% python3 -q
>>> import numpy as np
>>> np.set_printoptions(precision=1, suppress=True, linewidth=120, sign=" ")
>>> K = np.array([[-3, 3, 0, -2], [-2, -3, 3, 0], [0, -2, -3, 3], [3, 0, -2, -3]])
>>> print(K - K[0])
[[ 0  0  0  0]
 [ 1 -6  3  2]
 [ 3 -5 -3  5]
 [ 6 -3 -2 -1]]
>>> print(np.count_nonzero(K))
12
>>> print(K.shape)
(4, 4)
>>> B = K[0, 0] * K[1:] - np.outer(K[1:, 0], K[0])
>>> print(B)
[[ 0 15 -9 -4]
 [ 0  6  9 -9]
 [ 0 -9  6 15]]
>>> print(np.linalg.matrix_rank(B), np.linalg.matrix_rank(K))
3 4
>>> print((K @ K)[0])
[ -3 -18  13  12]
>>> vec = np.array([-2, -3, 4, -1])
>>> y = K @ vec
>>> c, lr = np.zeros(4), 1 / np.linalg.norm(K, 2) ** 2
>>> for i in range(15):
...     c -= lr * K.T @ (K @ c - y)
...     if i % 5 == 0: print(i, round(np.linalg.norm(K @ c - y), 1))
... 
0 6.6
5 1.0
10 0.5
>>> print(c)
[-1.9 -2.9  4.1 -0.9]
>>> print(np.round(np.linalg.cond(K), 1))
2.9
>>> rng = np.random.default_rng(8323)
>>> z = rng.permutation(4)
>>> B = K[:, z] * rng.choice([-1, 1], 4)
>>> print(B)
[[-3  0  3  2]
 [ 3 -3  2  0]
 [ 2  3  0 -3]
 [ 0  2 -3  3]]
>>> Uu, _, VT = np.linalg.svd(K.T @ B)
>>> print(np.round(np.linalg.lstsq(K, B)[0], 1) + 0)
[[ 0.  0. -1.  0.]
 [-1.  0.  0.  0.]
 [ 0. -1.  0.  0.]
 [ 0.  0.  0. -1.]]
>>> arr = np.loadtxt("data.csv", delimiter=",")
>>> print(arr)
[[ 3.  2.  1.  0.  1.  0.]
 [ 0.  1.  2.  0.  0.  3.]
 [ 3.  5.  7.  0.  1.  9.]]
>>> print(np.allclose(arr[:-1].T @ np.linalg.lstsq(arr[:-1].T, arr[-1])[0], arr[-1]))
True
>>> print(round(float(np.trace(np.linalg.pinv(arr) @ arr)), 1))
2.0
>>> print(np.unique(arr.round(6), axis=0).shape)
(3, 6)
>>> print(np.abs(np.diag(np.linalg.qr(arr)[1])) > 1e-9)
[ True  True False]
>>> print(np.linalg.norm(arr, axis=1).argmax())
2
>>> print(np.round(np.linalg.norm(arr[2], 1), 1), round(np.linalg.norm(arr[2], np.inf), 1))
25.0 9.0
>>> print(round(np.linalg.norm(arr[2] - arr[0]), 1))
11.2
>>> W0 = np.loadtxt("test19.csv", delimiter=",")
>>> print(W0)
[[-12.7  11.9   0.8   5.7  -7.9]
 [  2.7   1.   -3.7  13.3  14.2]
 [-12.7  11.7   1.    4.9  -8.7]
 [  6.7  -3.1  -3.6   9.9  15.3]
 [  8.  -10.1   2.1 -14.5  -4.4]
 [ 11.2 -12.    0.8 -11.3   1.5]
 [ 12.4 -12.2  -0.2  -8.3   5.4]
 [  6.5  -9.1   2.5 -15.1  -6.4]
 [  8.7 -10.6   1.9 -14.   -3.3]
 [ 12.  -12.2   0.3  -9.7   3.7]
 [-10.5  11.6  -1.2  12.4   0.1]
 [  8.9 -10.7   1.8 -13.9  -3. ]]
>>> d = np.linalg.norm(W0[:, None] - W0[None], axis=-1)
>>> print(np.flatnonzero(d[5] < d.mean() / 2))
[  4   5   6   7   8   9  11]
>>> print(np.linalg.norm(W0, axis=1))
[ 20.  20.  20.  20.  20.  20.  20.  20.  20.  20.  20.  20.]
>>> print(d.mean(axis=1).argmax())
10
>>> print(np.unravel_index(d.round(6).argmax(), d.shape))
(np.int64(5), np.int64(10))
>>> print(d.shape)
(12, 12)
>>> print(np.linalg.norm(W0 - W0.mean(axis=0), axis=1))
[ 25.7  22.4  25.5  20.5  14.6  13.9  14.2  15.2  14.4  14.   26.   14.4]
>>> print(d[:5, :5])
[[  0.   30.4   1.1  34.4  36.5]
 [ 30.4   0.   31.1   6.8  36.1]
 [  1.1  31.1   0.   34.9  36.1]
 [ 34.4   6.8  34.9   0.   32.7]
 [ 36.5  36.1  36.1  32.7   0. ]]
>>> print(d[5].round(6).argsort(kind="stable")[:4])
[  5   9   6  11]
>>> print((d + 1e9 * np.eye(12)).round(6).argmin(axis=1))
[  2   3   0   1   8   9   9   4  11   6   0   8]
